% ipython --no-banner

In [1]: import numpy as np

In [2]: np.set_printoptions(precision=2, suppress=True, linewidth=160, legacy="1.25")

In [3]: tidy = lambda a: np.round(a, 2) + 0

In [4]: feats = np.load("data.npy")

In [5]: feats
Out[5]: 
array([[-2.,  0.,  0.,  0.,  0.,  0.,  0.],
       [ 0., -2., -2.,  0., -2.,  1., -1.],
       [ 0., -1.,  2.,  1.,  0.,  1.,  2.],
       [ 0.,  1.,  1., -2., -1.,  0.,  0.],
       [ 0., -2.,  1., -1., -1., -2.,  1.],
       [ 0., -1., -1.,  2.,  0., -2.,  0.],
       [ 0.,  0.,  1., -2., -1.,  0.,  2.]])

In [6]: r0, r1 = feats[4], feats[0]

In [7]: r0 @ r0
Out[7]: 12.0

In [8]: p = (r0 @ r1) / (r0 @ r0) * r0

In [9]: print((r1 - p) @ r0)
0.0

In [10]: print(p)
[ 0. -0.  0. -0. -0. -0.  0.]

In [11]: data = np.loadtxt("test19.csv", delimiter=",")

In [12]: tidy(data)
Out[12]: 
array([[-0.11,  0.07, -0.26,  0.15,  0.7 ,  0.17, -0.34,  0.25,  0.22,  0.1 ,  0.38],
       [-0.18, -0.65,  0.27,  0.08, -0.11, -0.08, -0.11,  0.23, -0.43,  0.18,  0.4 ],
       [ 0.02, -0.21, -0.14,  0.65, -0.37, -0.08,  0.05,  0.17,  0.56,  0.17, -0.05],
       [-0.38, -0.4 ,  0.02,  0.  ,  0.14,  0.06, -0.39, -0.59,  0.16, -0.04, -0.36],
       [-0.52,  0.44,  0.46,  0.25,  0.03,  0.16,  0.05,  0.12, -0.13,  0.39, -0.21],
       [-0.41,  0.13, -0.74,  0.13, -0.26,  0.05, -0.01, -0.01, -0.43, -0.03,  0.  ],
       [ 0.11,  0.26,  0.04,  0.22, -0.01, -0.41, -0.01, -0.62, -0.06,  0.26,  0.49],
       [-0.2 , -0.16, -0.05, -0.19, -0.03,  0.55,  0.58, -0.25,  0.24,  0.13,  0.34],
       [ 0.07,  0.23,  0.14, -0.11, -0.5 ,  0.45, -0.59, -0.03,  0.1 , -0.13,  0.3 ],
       [ 0.41, -0.05,  0.07,  0.56,  0.18,  0.48,  0.07, -0.2 , -0.39, -0.2 , -0.12],
       [-0.38,  0.09,  0.21,  0.21,  0.03, -0.17,  0.16,  0.02,  0.09, -0.79,  0.24]])

In [13]: np.zeros(11, 11)
---------------------------------------------------------------------------
TypeError                                 Traceback (most recent call last)
Cell In[13], line 1
----> 1 np.zeros(11, 11)

TypeError: Cannot interpret '11' as a data type

In [14]: print(tidy(np.abs(data).max()))
0.79

In [15]: data[11]
---------------------------------------------------------------------------
IndexError                                Traceback (most recent call last)
Cell In[15], line 1
----> 1 data[11]

IndexError: index 11 is out of bounds for axis 0 with size 11

In [16]: tidy(np.linalg.svd(data, compute_uv=False))
Out[16]: array([1., 1., 1., 1., 1., 1., 1., 1., 1., 1., 1.])

In [17]: np.unravel_index(np.abs(data).argmax(), data.shape)
Out[17]: (10, 9)

In [18]: data.shape
Out[18]: (11, 11)

In [19]: tidy(data.mean(axis=0))
Out[19]: array([-0.14, -0.02,  0.  ,  0.18, -0.02,  0.11, -0.05, -0.08, -0.01,  0.  ,  0.13])

In [20]: tidy(data @ data)
Out[20]: 
array([[-0.67,  0.22,  0.37,  0.01, -0.08,  0.48,  0.08,  0.06, -0.23, -0.18, -0.14],
       [ 0.03,  0.12, -0.14,  0.22,  0.13, -0.02,  0.58, -0.22,  0.44, -0.43, -0.38],
       [ 0.1 , -0.17, -0.07, -0.21, -0.06,  0.42, -0.49, -0.61,  0.22, -0.26, -0.01],
       [ 0.23,  0.3 , -0.04, -0.13, -0.32, -0.06, -0.31,  0.22, -0.06,  0.04, -0.76],
       [ 0.03, -0.56,  0.05,  0.47, -0.46,  0.08,  0.18, -0.23, -0.24,  0.24, -0.21],
       [ 0.03, -0.21,  0.04, -0.56,  0.18, -0.26,  0.27, -0.28, -0.56, -0.19, -0.19],
       [ 0.06, -0.21,  0.49,  0.39,  0.28, -0.34, -0.38,  0.09, -0.06, -0.46, -0.08],
       [-0.03,  0.5 , -0.26,  0.29, -0.36, -0.27, -0.08, -0.32, -0.36, -0.28,  0.28],
       [-0.15, -0.38, -0.49, -0.1 , -0.23,  0.07, -0.06,  0.49, -0.03, -0.52,  0.08],
       [-0.55, -0.08, -0.47,  0.17,  0.39, -0.23, -0.27, -0.17, -0.01,  0.26, -0.27],
       [-0.39, -0.1 ,  0.26, -0.3 , -0.46, -0.51, -0.02, -0.11,  0.44,  0.02,  0.06]])

In [21]: np.linalg.determinant(data)
---------------------------------------------------------------------------
AttributeError                            Traceback (most recent call last)
Cell In[21], line 1
----> 1 np.linalg.determinant(data)

AttributeError: module 'numpy.linalg' has no attribute 'determinant'

In [22]: np.allclose(data, data.T)
Out[22]: False

In [23]: tidy((data - data.T) / 2)
Out[23]: 
array([[ 0.  ,  0.12, -0.14,  0.27,  0.61,  0.29, -0.23,  0.23,  0.08, -0.15,  0.38],
       [-0.12,  0.  ,  0.24,  0.24, -0.28, -0.11, -0.19,  0.2 , -0.33,  0.11,  0.16],
       [ 0.14, -0.24,  0.  ,  0.32, -0.41,  0.33,  0.  ,  0.11,  0.21,  0.05, -0.13],
       [-0.27, -0.24, -0.32,  0.  , -0.06, -0.03, -0.31, -0.2 ,  0.13, -0.3 , -0.29],
       [-0.61,  0.28,  0.41,  0.06,  0.  ,  0.21,  0.03,  0.07,  0.19,  0.11, -0.12],
       [-0.29,  0.11, -0.33,  0.03, -0.21,  0.  ,  0.2 , -0.28, -0.44, -0.25,  0.09],
       [ 0.23,  0.19,  0.  ,  0.31, -0.03, -0.2 ,  0.  , -0.6 ,  0.26,  0.09,  0.17],
       [-0.23, -0.2 , -0.11,  0.2 , -0.07,  0.28,  0.6 ,  0.  ,  0.13,  0.16,  0.16],
       [-0.08,  0.33, -0.21, -0.13, -0.19,  0.44, -0.26, -0.13,  0.  ,  0.13,  0.11],
       [ 0.15, -0.11, -0.05,  0.3 , -0.11,  0.25, -0.09, -0.16, -0.13,  0.  ,  0.34],
       [-0.38, -0.16,  0.13,  0.29,  0.12, -0.09, -0.17, -0.16, -0.11, -0.34,  0.  ]])
